$ ipython --no-banner

In [1]: import numpy as np

In [2]: np.set_printoptions(suppress=True, linewidth=140)

In [3]: E = np.array([[-0.7, 1.0, -1.0, 1.0, 0.0, -1.0, 1.0],
   ...:     [-2.0, -1.7, -2.0, -2.0, 0.0, 1.0, 0.0],
   ...:     [-1.0, 0.0, 1.3, -1.0, -2.0, 2.0, -2.0],
   ...:     [-1.0, -2.0, 1.0, -1.7, -2.0, 1.0, -1.0],
   ...:     [-2.0, -1.0, -2.0, 2.0, -0.7, 2.0, 1.0],
   ...:     [1.0, 0.0, -1.0, -1.0, 1.0, 0.3, -2.0],
   ...:     [-1.0, 1.0, -1.0, 1.0, 0.0, -1.0, 1.3]])

In [4]: left, sv, Vh = np.linalg.svd(E)

In [5]: sv.round(1) + 0
Out[5]: array([6.1, 5.2, 3.4, 2.4, 1.8, 0.8, 0. ])

In [6]: np.argmax(sv[:-1] / (sv[1:] + 1e-6)) + 1
Out[6]: np.int64(6)

In [7]: A2 = left[:, :6] @ np.diag(sv[:6]) @ Vh[:6]

In [8]: np.round(np.linalg.norm(E - A2) / np.linalg.norm(E), 1)
Out[8]: np.float64(0.0)

In [9]: A2.round(1) + 0
Out[9]: 
array([[-0.7,  1. , -1. ,  1. ,  0. , -1. ,  1. ],
       [-2. , -1.7, -2. , -2. ,  0. ,  1. ,  0. ],
       [-1. ,  0. ,  1.3, -1. , -2. ,  2. , -2. ],
       [-1. , -2. ,  1. , -1.7, -2. ,  1. , -1. ],
       [-2. , -1. , -2. ,  2. , -0.7,  2. ,  1. ],
       [ 1. ,  0. , -1. , -1. ,  1. ,  0.3, -2. ],
       [-1. ,  1. , -1. ,  1. ,  0. , -1. ,  1.3]])

In [10]: np.linalg.matrix_rank(E, rtol=0.05)
Out[10]: np.int64(6)

In [11]: round(float(np.linalg.norm(E - A2, 2)), 1), round(float(sv[6]), 1)
Out[11]: (0.0, 0.0)

In [12]: round(np.log10(np.linalg.cond(E)))
Out[12]: 2

In [13]: np.linalg.matrix_rank(E, rtol=0.1)
Out[13]: np.int64(6)

In [14]: round(np.linalg.norm(E, 2) / np.linalg.norm(E), 1)
Out[14]: np.float64(0.7)

In [15]: np.argsort(-np.linalg.norm(E, axis=0).round(6), kind="stable")[:3]
Out[15]: array([3, 2, 6])

In [16]: np.linalg.cond(E) > 100
Out[16]: np.True_

In [17]: [round(float(x), 1) for x in np.linalg.svd(E, compute_uv=False)[:3]]
Out[17]: [6.1, 5.2, 3.4]

In [18]: x0 = np.array([0, 1, 3, 2, 2, 1, -1])

In [19]: rhs = E @ x0

In [20]: rhs.round(1)
Out[20]: array([ -2. , -10.7,   1.9,  -4.4,  -3.4,  -0.7,  -2.3])

In [21]: np.round(np.linalg.solve(E, 3 * rhs), 1) + 0
Out[21]: array([ 0.,  3.,  9.,  6.,  6.,  3., -3.])

In [22]: x0 = np.array([5, 7, 3, 4, 4, 3, 4])

In [23]: a = np.maximum(E @ x0, 0)

In [24]: a
Out[24]: array([5.5, 0. , 0. , 0. , 0. , 0. , 5.2])

In [25]: np.flatnonzero(a > 1e-9)
Out[25]: array([0, 6])

In [26]: E * (a > 1e-9)[:, None]
Out[26]: 
array([[-0.7,  1. , -1. ,  1. ,  0. , -1. ,  1. ],
       [-0. , -0. , -0. , -0. ,  0. ,  0. ,  0. ],
       [-0. ,  0. ,  0. , -0. , -0. ,  0. , -0. ],
       [-0. , -0. ,  0. , -0. , -0. ,  0. , -0. ],
       [-0. , -0. , -0. ,  0. , -0. ,  0. ,  0. ],
       [ 0. ,  0. , -0. , -0. ,  0. ,  0. , -0. ],
       [-1. ,  1. , -1. ,  1. ,  0. , -1. ,  1.3]])
